% python3 -q
>>> import numpy as np
>>> import numpy.linalg as la
>>> np.set_printoptions(precision=3, suppress=True, linewidth=200, legacy="1.25")
>>> rng = np.random.default_rng(56)
>>> feats = rng.normal(size=(10, 3)) + 10 * np.array([2, 1, -1])
>>> feats
array([[ 19.15 ,  10.322,  -8.211],
       [ 20.879,  10.372,  -8.512],
       [ 20.729,  12.081, -11.337],
       [ 20.125,  10.544, -10.674],
       [ 20.02 ,   8.942, -11.348],
       [ 21.22 ,   7.6  , -11.557],
       [ 19.585,   8.995,  -9.031],
       [ 20.647,  10.267,  -8.453],
       [ 21.177,  11.15 ,  -9.62 ],
       [ 20.035,  10.877,  -9.021]])
>>> left, sig, Vh = la.svd(feats)
>>> sig
array([78.304,  4.358,  2.675])
>>> out = left[:, :1] @ np.diag(sig[:1]) @ Vh[:1]
>>> round(np.abs(feats - out).max(), 3)
2.678
>>> m1 = np.loadtxt("arr.csv", delimiter=",")
>>> m1
array([[ 1.,  3., -2.,  2.],
       [ 3.,  2., -1.,  2.],
       [ 0.,  0., -3.,  2.],
       [13., 11., -6., 10.]])
>>> lab = rng.permutation(4)
>>> lab
array([1, 2, 3, 0])
>>> out = m1[lab][:, lab]
>>> np.diag(out)
array([ 2., -3., 10.,  1.])
>>> np.trace(out)
10.0
>>> np.round(la.det(out), 3), round(float(la.det(m1[lab])), 3)
(0.0, -0.0)
>>> out
array([[ 2., -1.,  2.,  3.],
       [ 0., -3.,  2.,  0.],
       [11., -6., 10., 13.],
       [ 3., -2.,  2.,  1.]])
>>> gram = m1.T @ m1
>>> np.trace(gram), (m1 ** 2).sum()
(475.0, 475.0)
>>> np.allclose(gram, gram.T)
True
>>> np.diag(gram)
array([179., 134.,  50., 112.])
>>> (m1 @ m1.T).shape
(4, 4)
>>> np.round(la.eigvalsh(gram)[::-1], 3) + 0
array([461.64 ,  10.819,   2.541,   0.   ])
>>> la.matrix_rank(gram)
3
>>> W0 = np.load("w.npy")
>>> W0
array([[ 0.462, -7.36 , 13.999],
       [-3.939,  6.884, -8.264],
       [ 1.887, -4.343,  3.559]])
>>> left, sig, Vh = la.svd(m1)
>>> evecs = Vh[:(sig > 1e-8).sum()]
>>> x = m1[2] + 3 * m1[1] + rng.integers(2) * np.eye(4)[0]
>>> x
array([ 9.,  6., -6.,  8.])
>>> np.diag(evecs.T @ evecs)
array([0.909, 0.994, 0.722, 0.374])
>>> np.allclose(evecs.T @ evecs @ x, x)
True
>>> evecs.T @ evecs
array([[ 0.909, -0.023,  0.159,  0.238],
       [-0.023,  0.994,  0.04 ,  0.06 ],
       [ 0.159,  0.04 ,  0.722, -0.417],
       [ 0.238,  0.06 , -0.417,  0.374]])
>>> round(float(la.norm(x - evecs.T @ evecs @ x)), 3)
0.0
>>> la.matrix_rank(np.vstack([m1, x]))
3
>>> E = np.array([[13.0, 3.0], [3.0, 5.0]])
>>> W = np.array([[7, 5], [5, 8]])
>>> c = np.array([-2, 0])
>>> hid = np.maximum(E @ W + c, 0)
>>> (hid > 0).mean(axis=0)
array([1., 1.])
>>> la.matrix_rank(hid)
2
>>> Z = np.array([[-1, -2, 0], [-2, 1, -2]])
>>> W @ Z
array([[-17,  -9, -10],
       [-21,  -2, -16]])
>>> lab = rng.permutation(2)
>>> lab
array([0, 1])
>>> out = E[lab][:, lab]
>>> np.sort(np.abs(la.eigvals(out)))
array([ 4., 14.])
>>> f = np.array([1, 3, -3])
>>> np.array([np.convolve(row, f, "same") for row in E])
array([[ 13.,  42., -30.],
       [  3.,  14.,   6.]])
>>> np.polyval(f, E[1])
array([15., 37.])
>>> np.correlate(E[1], E[0], "full")
array([ 9., 54., 65.])
>>> x = np.array([0, 1, 1])
>>> y = W0 @ x
>>> y
array([ 6.639, -1.38 , -0.784])
>>> la.solve(W0, y + W0[:, 0])
array([1., 1., 1.])
>>> np.round(la.solve(W0, y), 3) + 0
array([0., 1., 1.])
>>> la.solve(W0, -3 * y)
array([-0., -3., -3.])
>>> np.round(la.solve(W0.T, W0[0]), 3) + 0
array([1., 0., 0.])
>>> Q, r_ = la.qr(E)
>>> r_
array([[-13.342,  -4.047],
       [  0.   ,   4.197]])
>>> Q
array([[-0.974, -0.225],
       [-0.225,  0.974]])
>>> Q @ r_
array([[13.,  3.],
       [ 3.,  5.]])
>>> np.round(Q.T @ Q, 3) + 0
array([[1., 0.],
       [0., 1.]])
>>> np.allclose(r_.T @ r_, E.T @ E)
True
>>> Q.shape, r_.shape
((2, 2), (2, 2))
>>> mat = np.loadtxt("a.csv", delimiter=",")
>>> mat
array([[1.   , 0.7  , 0.49 , 0.343],
       [0.7  , 1.   , 0.7  , 0.49 ],
       [0.49 , 0.7  , 1.   , 0.7  ],
       [0.343, 0.49 , 0.7  , 1.   ]])
>>> ev, evecs = la.eig(mat)
>>> np.sort(la.eigvals(mat.T))
array([0.203, 0.318, 0.754, 2.725])
>>> ev, evecs = la.eigh(mat)
>>> np.round(evecs.T @ mat @ evecs, 3) + 0
array([[0.203, 0.   , 0.   , 0.   ],
       [0.   , 0.318, 0.   , 0.   ],
       [0.   , 0.   , 0.754, 0.   ],
       [0.   , 0.   , 0.   , 2.725]])
>>> la.svd(mat, compute_uv=False)
array([2.725, 0.754, 0.318, 0.203])
>>> np.round(evecs.T @ evecs, 3) + 0
array([[1., 0., 0., 0.],
       [0., 1., 0., 0.],
       [0., 0., 1., 0.],
       [0., 0., 0., 1.]])
>>> ev
array([0.203, 0.318, 0.754, 2.725])
>>> la.eigvalsh(mat + -2 * np.eye(4))
array([-1.797, -1.682, -1.246,  0.725])
>>> evecs @ np.diag(ev) @ evecs.T
array([[1.   , 0.7  , 0.49 , 0.343],
       [0.7  , 1.   , 0.7  , 0.49 ],
       [0.49 , 0.7  , 1.   , 0.7  ],
       [0.343, 0.49 , 0.7  , 1.   ]])
>>> mat.ravel(order="F")
array([1.   , 0.7  , 0.49 , 0.343, 0.7  , 1.   , 0.7  , 0.49 , 0.49 , 0.7  , 1.   , 0.7  , 0.343, 0.49 , 0.7  , 1.   ])
>>> mat.reshape(-1, 2)
array([[1.   , 0.7  ],
       [0.49 , 0.343],
       [0.7  , 1.   ],
       [0.7  , 0.49 ],
       [0.49 , 0.7  ],
       [1.   , 0.7  ],
       [0.343, 0.49 ],
       [0.7  , 1.   ]])
>>> mat.reshape(4, 5)
Traceback (most recent call last):
  File "<python-input-80>", line 1, in <module>
    mat.reshape(4, 5)
    ~~~~~~~~~~~^^^^^^
ValueError: cannot reshape array of size 16 into shape (4,5)
>>> blk = mat.reshape(4, 2, -1)
>>> blk.sum(axis=1)
array([[1.49 , 1.043],
       [1.4  , 1.49 ],
       [1.49 , 1.4  ],
       [1.043, 1.49 ]])
>>> blk.transpose(1, 0, 2)
array([[[1.   , 0.7  ],
        [0.7  , 1.   ],
        [0.49 , 0.7  ],
        [0.343, 0.49 ]],

       [[0.49 , 0.343],
        [0.7  , 0.49 ],
        [1.   , 0.7  ],
        [0.7  , 1.   ]]])
>>> np.einsum("ihd,jhd->hij", blk, blk).shape
(2, 4, 4)
